$ ipython --no-banner

In [1]: import numpy as np

In [2]: from numpy import linalg as LA

In [3]: np.set_printoptions(suppress=True, linewidth=140)

In [4]: def rnd(a):
   ...:     return np.round(a, 2) + 0
   ...: 

In [5]: m1 = np.load("a.npy")

In [6]: print(m1)
[[-1.8   2.8   1.2  -0.3  -0.8  -1.9   0.6  -0.5   1.    0.7   0.3   0.  ]
 [ 1.69 -1.06 -0.72 -2.11 -1.3  -0.6  -0.89 -1.57 -2.04  0.2   0.65  0.64]
 [ 1.4  -1.1  -0.1   0.3   1.7   1.8   0.6   0.3   0.7   0.2  -0.4  -1.4 ]
 [-0.8   0.7  -0.7  -0.1   1.4   0.6   0.1  -0.8  -0.8   0.8   0.1  -1.4 ]
 [ 1.6  -1.1  -0.8  -2.   -1.3  -0.5  -0.9  -1.5  -2.    0.2   0.6   0.7 ]
 [ 2.1   0.6  -0.9  -0.6   0.7  -1.    0.3  -0.2   0.3  -1.4  -1.    0.1 ]
 [ 1.    0.6   1.2   0.4   0.1  -0.9  -1.8  -1.   -1.7   0.8   0.6   1.3 ]
 [-1.1   1.3  -0.4  -0.6   2.   -1.3   0.2   0.9  -0.9  -0.5   0.3  -1.3 ]
 [ 1.7  -1.2  -1.   -1.9  -1.   -0.3   1.4  -0.1   0.6   0.4  -0.3  -0.3 ]]

In [7]: print(m1.reshape(2, -1))
[[-1.8   2.8   1.2  -0.3  -0.8  -1.9   0.6  -0.5   1.    0.7   0.3   0.    1.69 -1.06 -0.72 -2.11 -1.3  -0.6  -0.89 -1.57 -2.04  0.2
   0.65  0.64  1.4  -1.1  -0.1   0.3   1.7   1.8   0.6   0.3   0.7   0.2  -0.4  -1.4  -0.8   0.7  -0.7  -0.1   1.4   0.6   0.1  -0.8
  -0.8   0.8   0.1  -1.4   1.6  -1.1  -0.8  -2.   -1.3  -0.5 ]
 [-0.9  -1.5  -2.    0.2   0.6   0.7   2.1   0.6  -0.9  -0.6   0.7  -1.    0.3  -0.2   0.3  -1.4  -1.    0.1   1.    0.6   1.2   0.4
   0.1  -0.9  -1.8  -1.   -1.7   0.8   0.6   1.3  -1.1   1.3  -0.4  -0.6   2.   -1.3   0.2   0.9  -0.9  -0.5   0.3  -1.3   1.7  -1.2
  -1.   -1.9  -1.   -0.3   1.4  -0.1   0.6   0.4  -0.3  -0.3 ]]

In [8]: print(m1.reshape(-1, 2))
[[-1.8   2.8 ]
 [ 1.2  -0.3 ]
 [-0.8  -1.9 ]
 [ 0.6  -0.5 ]
 [ 1.    0.7 ]
 [ 0.3   0.  ]
 [ 1.69 -1.06]
 [-0.72 -2.11]
 [-1.3  -0.6 ]
 [-0.89 -1.57]
 [-2.04  0.2 ]
 [ 0.65  0.64]
 [ 1.4  -1.1 ]
 [-0.1   0.3 ]
 [ 1.7   1.8 ]
 [ 0.6   0.3 ]
 [ 0.7   0.2 ]
 [-0.4  -1.4 ]
 [-0.8   0.7 ]
 [-0.7  -0.1 ]
 [ 1.4   0.6 ]
 [ 0.1  -0.8 ]
 [-0.8   0.8 ]
 [ 0.1  -1.4 ]
 [ 1.6  -1.1 ]
 [-0.8  -2.  ]
 [-1.3  -0.5 ]
 [-0.9  -1.5 ]
 [-2.    0.2 ]
 [ 0.6   0.7 ]
 [ 2.1   0.6 ]
 [-0.9  -0.6 ]
 [ 0.7  -1.  ]
 [ 0.3  -0.2 ]
 [ 0.3  -1.4 ]
 [-1.    0.1 ]
 [ 1.    0.6 ]
 [ 1.2   0.4 ]
 [ 0.1  -0.9 ]
 [-1.8  -1.  ]
 [-1.7   0.8 ]
 [ 0.6   1.3 ]
 [-1.1   1.3 ]
 [-0.4  -0.6 ]
 [ 2.   -1.3 ]
 [ 0.2   0.9 ]
 [-0.9  -0.5 ]
 [ 0.3  -1.3 ]
 [ 1.7  -1.2 ]
 [-1.   -1.9 ]
 [-1.   -0.3 ]
 [ 1.4  -0.1 ]
 [ 0.6   0.4 ]
 [-0.3  -0.3 ]]

In [9]: print(m1.ravel(order="F"))
[-1.8   1.69  1.4  -0.8   1.6   2.1   1.   -1.1   1.7   2.8  -1.06 -1.1   0.7  -1.1   0.6   0.6   1.3  -1.2   1.2  -0.72 -0.1  -0.7  -0.8
 -0.9   1.2  -0.4  -1.   -0.3  -2.11  0.3  -0.1  -2.   -0.6   0.4  -0.6  -1.9  -0.8  -1.3   1.7   1.4  -1.3   0.7   0.1   2.   -1.   -1.9
 -0.6   1.8   0.6  -0.5  -1.   -0.9  -1.3  -0.3   0.6  -0.89  0.6   0.1  -0.9   0.3  -1.8   0.2   1.4  -0.5  -1.57  0.3  -0.8  -1.5  -0.2
 -1.    0.9  -0.1   1.   -2.04  0.7  -0.8  -2.    0.3  -1.7  -0.9   0.6   0.7   0.2   0.2   0.8   0.2  -1.4   0.8  -0.5   0.4   0.3   0.65
 -0.4   0.1   0.6  -1.    0.6   0.3  -0.3   0.    0.64 -1.4  -1.4   0.7   0.1   1.3  -1.3  -0.3 ]

In [10]: t3 = m1.reshape(9, 2, -1)

In [11]: print(rnd(t3.sum(axis=1)))
[[-1.2   2.3   2.2   0.4  -0.5  -1.9 ]
 [ 0.8  -2.63 -2.76 -1.91 -0.65  0.04]
 [ 2.   -0.8   0.6   0.5   1.3   0.4 ]
 [-0.7  -0.1  -1.5   0.7   1.5  -0.8 ]
 [ 0.7  -2.6  -2.8  -1.8  -0.7   0.2 ]
 [ 2.4   0.4  -0.6  -2.   -0.3  -0.9 ]
 [-0.8  -0.4  -0.5   1.2   0.7   0.4 ]
 [-0.9   2.2  -1.3  -1.1   2.3  -2.6 ]
 [ 3.1  -1.3  -0.4  -1.5  -1.3  -0.6 ]]

In [12]: print(t3[:, 0])
[[-1.8   2.8   1.2  -0.3  -0.8  -1.9 ]
 [ 1.69 -1.06 -0.72 -2.11 -1.3  -0.6 ]
 [ 1.4  -1.1  -0.1   0.3   1.7   1.8 ]
 [-0.8   0.7  -0.7  -0.1   1.4   0.6 ]
 [ 1.6  -1.1  -0.8  -2.   -1.3  -0.5 ]
 [ 2.1   0.6  -0.9  -0.6   0.7  -1.  ]
 [ 1.    0.6   1.2   0.4   0.1  -0.9 ]
 [-1.1   1.3  -0.4  -0.6   2.   -1.3 ]
 [ 1.7  -1.2  -1.   -1.9  -1.   -0.3 ]]

In [13]: print(t3.transpose(1, 0, 2))
[[[-1.8   2.8   1.2  -0.3  -0.8  -1.9 ]
  [ 1.69 -1.06 -0.72 -2.11 -1.3  -0.6 ]
  [ 1.4  -1.1  -0.1   0.3   1.7   1.8 ]
  [-0.8   0.7  -0.7  -0.1   1.4   0.6 ]
  [ 1.6  -1.1  -0.8  -2.   -1.3  -0.5 ]
  [ 2.1   0.6  -0.9  -0.6   0.7  -1.  ]
  [ 1.    0.6   1.2   0.4   0.1  -0.9 ]
  [-1.1   1.3  -0.4  -0.6   2.   -1.3 ]
  [ 1.7  -1.2  -1.   -1.9  -1.   -0.3 ]]

 [[ 0.6  -0.5   1.    0.7   0.3   0.  ]
  [-0.89 -1.57 -2.04  0.2   0.65  0.64]
  [ 0.6   0.3   0.7   0.2  -0.4  -1.4 ]
  [ 0.1  -0.8  -0.8   0.8   0.1  -1.4 ]
  [-0.9  -1.5  -2.    0.2   0.6   0.7 ]
  [ 0.3  -0.2   0.3  -1.4  -1.    0.1 ]
  [-1.8  -1.   -1.7   0.8   0.6   1.3 ]
  [ 0.2   0.9  -0.9  -0.5   0.3  -1.3 ]
  [ 1.4  -0.1   0.6   0.4  -0.3  -0.3 ]]]

In [14]: print(np.einsum("ihd,jhd->hij", t3, t3).shape)
(2, 9, 9)

In [15]: print(np.swapaxes(t3, 1, 2)[4])
[[ 1.6 -0.9]
 [-1.1 -1.5]
 [-0.8 -2. ]
 [-2.   0.2]
 [-1.3  0.6]
 [-0.5  0.7]]
